$ python -q
>>> import numpy as np
>>> np.set_printoptions(precision=2, suppress=True, linewidth=120, floatmode="fixed")
>>> Y = np.array([[-4, 0, -3, -2, -1],
...     [3, 3, 5, -3, 5],
...     [-2, 5, -4, 5, -5],
...     [0, 2, -1, 5, -2],
...     [-1, -3, 1, 0, 0]])
>>> Y[-1] = Y[0]
>>> feats = Y + 0.02 * np.eye(5)
>>> feats
array([[-3.98,  0.00, -3.00, -2.00, -1.00],
       [ 3.00,  3.02,  5.00, -3.00,  5.00],
       [-2.00,  5.00, -3.98,  5.00, -5.00],
       [ 0.00,  2.00, -1.00,  5.02, -2.00],
       [-4.00,  0.00, -3.00, -2.00, -0.98]])
>>> [round(float(x), 2) for x in np.linalg.svd(feats, compute_uv=False)[:3]]
[13.06, 8.32, 4.98]
>>> np.argsort(-np.linalg.norm(feats, axis=0).round(6), kind="stable")[:3]
array([3, 2, 4])
>>> np.linalg.cond(feats) > 100
np.True_
>>> round(np.linalg.norm(feats, 2) / np.linalg.norm(feats), 2)
np.float64(0.8)
>>> W1 = np.array([[2, 3], [-2, -2], [2, 0], [0, -1], [-1, -1]])
>>> coef = np.array([3, 3])
>>> H = np.maximum(feats @ W1 + coef, 0)
>>> np.linalg.matrix_rank(H)
np.int64(1)
>>> cent = np.array([[4, -3], [4, 0]])
>>> W1 @ cent
array([[ 20,  -6],
       [-16,   6],
       [  8,  -6],
       [ -4,   0],
       [ -8,   3]])
>>> H @ cent
array([[  0.00,   0.00],
       [ 47.68, -23.88],
       [  0.00,   0.00],
       [  0.00,   0.00],
       [  0.00,   0.00]])
>>> arr = np.loadtxt("arr.csv", delimiter=",")
>>> arr
array([[-2.00,  0.00,  0.00, -1.00,  0.00,  1.00],
       [ 0.00, -1.00,  3.00,  0.00,  2.00,  0.00],
       [ 0.00,  1.00,  0.00,  0.00,  1.00,  0.00],
       [ 1.00,  0.00,  0.00,  1.00,  0.00,  0.00],
       [ 0.00,  2.00, -1.00,  0.00,  0.00,  0.00],
       [ 0.00,  0.00,  0.00,  0.00,  0.00, -3.00]])
>>> G = arr.T @ arr
>>> (arr @ arr.T).shape
(6, 6)
